$ python3 -q
>>> import numpy as np
>>> np.set_printoptions(suppress=True, linewidth=140)
>>> Y = np.array([[1, 4, 7], [3, -1, -3]])
>>> X = Y.T @ Y
>>> print(X)
[[10  1 -2]
 [ 1 17 31]
 [-2 31 58]]
>>> evals, vecs = np.linalg.eigh(X)
>>> vec = np.array([-2, 2, 0])
>>> vec @ X @ vec / (vec @ vec), np.round(evals[0], 2), round(evals[-1], 2)
(np.float64(12.5), np.float64(0.0), np.float64(74.69))
>>> np.abs(X).sum(axis=1).max(), np.round(np.abs(evals).max(), 2)
(np.int64(91), np.float64(74.69))
>>> np.round(vecs * np.abs(evals) @ vecs.T, 2)
array([[10.,  1., -2.],
       [ 1., 17., 31.],
       [-2., 31., 58.]])
>>> np.argsort(-np.linalg.norm(X, axis=0).round(6), kind="stable")[:3]
array([2, 1, 0])
>>> np.linalg.matrix_rank(X, rtol=0.1)
np.int64(2)
>>> [round(float(x), 2) for x in np.linalg.svd(X, compute_uv=False)[:3]]
[74.69, 10.31, 0.0]
>>> rk = np.linalg.matrix_rank(X)
>>> rk
np.int64(2)
>>> null = np.linalg.svd(X)[2][rk:].T
>>> np.linalg.matrix_rank(X.T @ X), np.linalg.matrix_rank(X @ X.T)
(np.int64(2), np.int64(2))
>>> null.shape
(3, 1)
>>> np.round(X @ null, 2) + 0
array([[0.],
       [0.],
       [0.]])
>>> print(np.round(null[:, 0] / null[np.abs(null[:, 0]).round(6).argmax(), 0], 2))
[-0.21  1.   -0.54]
>>> [int(np.linalg.matrix_rank(X[:, :j + 1])) for j in range(3)]
[1, 2, 2]
>>> np.round(null @ null.T, 2)
array([[ 0.03, -0.16,  0.08],
       [-0.16,  0.75, -0.41],
       [ 0.08, -0.41,  0.22]])
>>> evals, vecs = np.linalg.eigh(X)
>>> print(np.round(vecs.T @ vecs, 2) + 0)
[[1. 0. 0.]
 [0. 1. 0.]
 [0. 0. 1.]]
>>> np.round(np.linalg.svd(X, compute_uv=False), 2) + 0
array([74.69, 10.31,  0.  ])
>>> (evals > 1e-8).sum(), (evals < -1e-8).sum()
(np.int64(2), np.int64(0))
>>> np.round(evals.sum(), 2), np.trace(X)
(np.float64(85.0), np.int64(85))
>>> np.round(vecs @ np.diag(evals) @ vecs.T, 2)
array([[10.,  1., -2.],
       [ 1., 17., 31.],
       [-2., 31., 58.]])
>>> np.round(np.linalg.eigvalsh(X + -1 * np.eye(3)), 2)
array([-1.  ,  9.31, 73.69])
>>> np.round(np.linalg.eigvalsh(X @ X), 2) + 0
array([   0.  ,  106.28, 5578.72])
>>> np.unique(evals.round(6) + 0, return_counts=True)[1]
array([1, 1, 1])
>>> np.round(np.abs(vecs[:, -1]), 2)
array([0.02, 0.47, 0.88])
>>> np.einsum("ij,ji->", X, X)
np.int64(5685)
>>> print(np.round(np.linalg.eigvals(X), 2) + 0)
[10.31  0.   74.69]
>>> round(float(np.linalg.det(X[::-1])), 2)
-0.0
>>> E = np.load("w.npy")
>>> E
array([[ 25, -10,  10],
       [-10,   4,  -4],
       [ 10,  -4,   4]])
>>> # symmetric
>>> rk = np.linalg.matrix_rank(E)
>>> rk
np.int64(1)
>>> null = np.linalg.svd(E)[2][rk:].T
>>> print([int(np.linalg.matrix_rank(E[:, :j + 1])) for j in range(3)])
[1, 1, 1]
>>> [int(np.linalg.matrix_rank(np.delete(E, i, axis=0))) for i in range(3)]
[1, 1, 1]
>>> print(np.allclose(E @ null, 0))
True
>>> null.shape
(3, 2)
>>> print(np.round(E @ null, 2) + 0)
[[0. 0.]
 [0. 0.]
 [0. 0.]]
>>> Y = E / np.sqrt((E ** 2).mean(axis=1, keepdims=True))
>>> np.round(np.linalg.norm(Y, axis=1), 2)
array([1.73, 1.73, 1.73])
>>> np.linalg.matrix_rank(E - E.mean(axis=1, keepdims=True))
np.int64(1)
>>> np.allclose(E @ E.T, E.T @ E)
True
>>> print(np.trace(E))
33
>>> np.linalg.determinant(E)
Traceback (most recent call last):
  File "<python-input-51>", line 1, in <module>
    np.linalg.determinant(E)
    ^^^^^^^^^^^^^^^^^^^^^
AttributeError: module 'numpy.linalg' has no attribute 'determinant'
>>> np.allclose(E, E.T)
True
>>> print(round(float(np.abs(np.linalg.eigvals(E)).max()), 2))
33.0
>>> (E - E.T) / 2
array([[0., 0., 0.],
       [0., 0., 0.],
       [0., 0., 0.]])
>>> left, sigma, vt = np.linalg.svd(E)
>>> sigma.round(2) + 0
array([33.,  0.,  0.])
>>> print(np.argmax(sigma[:-1] / (sigma[1:] + 1e-6)) + 1)
1
>>> Y = left[:, :1] @ np.diag(sigma[:1]) @ vt[:1]
>>> Y.round(2)
array([[ 25., -10.,  10.],
       [-10.,   4.,  -4.],
       [ 10.,  -4.,   4.]])
>>> np.linalg.matrix_rank(E, rtol=0.05)
np.int64(1)
>>> round(np.linalg.norm(E - Y, 2), 2), np.round(sigma[1], 2)
(np.float64(0.0), np.float64(0.0))
>>> np.linalg.matrix_rank(Y)
np.int64(1)
>>> F = np.load("x.npy")
>>> print(F)
[[-2.   -0.79 -3.32 -2.04]
 [-0.06  1.27  0.56  1.99]
 [ 0.66  1.01 -2.51 -0.31]
 [-2.13  0.22 -2.27  2.82]
 [ 0.62  2.46 -0.28 -0.47]
 [ 4.02 -0.79  2.62 -1.36]
 [-3.67  0.37 -1.73 -3.26]
 [-0.48  1.48  1.7   1.12]
 [-0.03  4.57  1.85 -0.07]
 [-0.5   1.78  3.18  0.33]
 [-0.47  1.99 -3.98 -4.25]
 [-5.8   3.1   1.66 -2.68]
 [ 3.72  1.04 -0.43 -3.43]]
>>> Xs = F - F.mean(axis=0)
>>> vecs = np.linalg.svd(Xs)[2][:3]
>>> Y = Xs - Xs @ vecs.T @ vecs
>>> np.round(Y.std(axis=0), 2)
array([0.24, 1.07, 0.45, 0.19])
>>> print(np.round((Xs @ vecs.T).std(axis=0), 2))
[2.71 2.41 1.88]
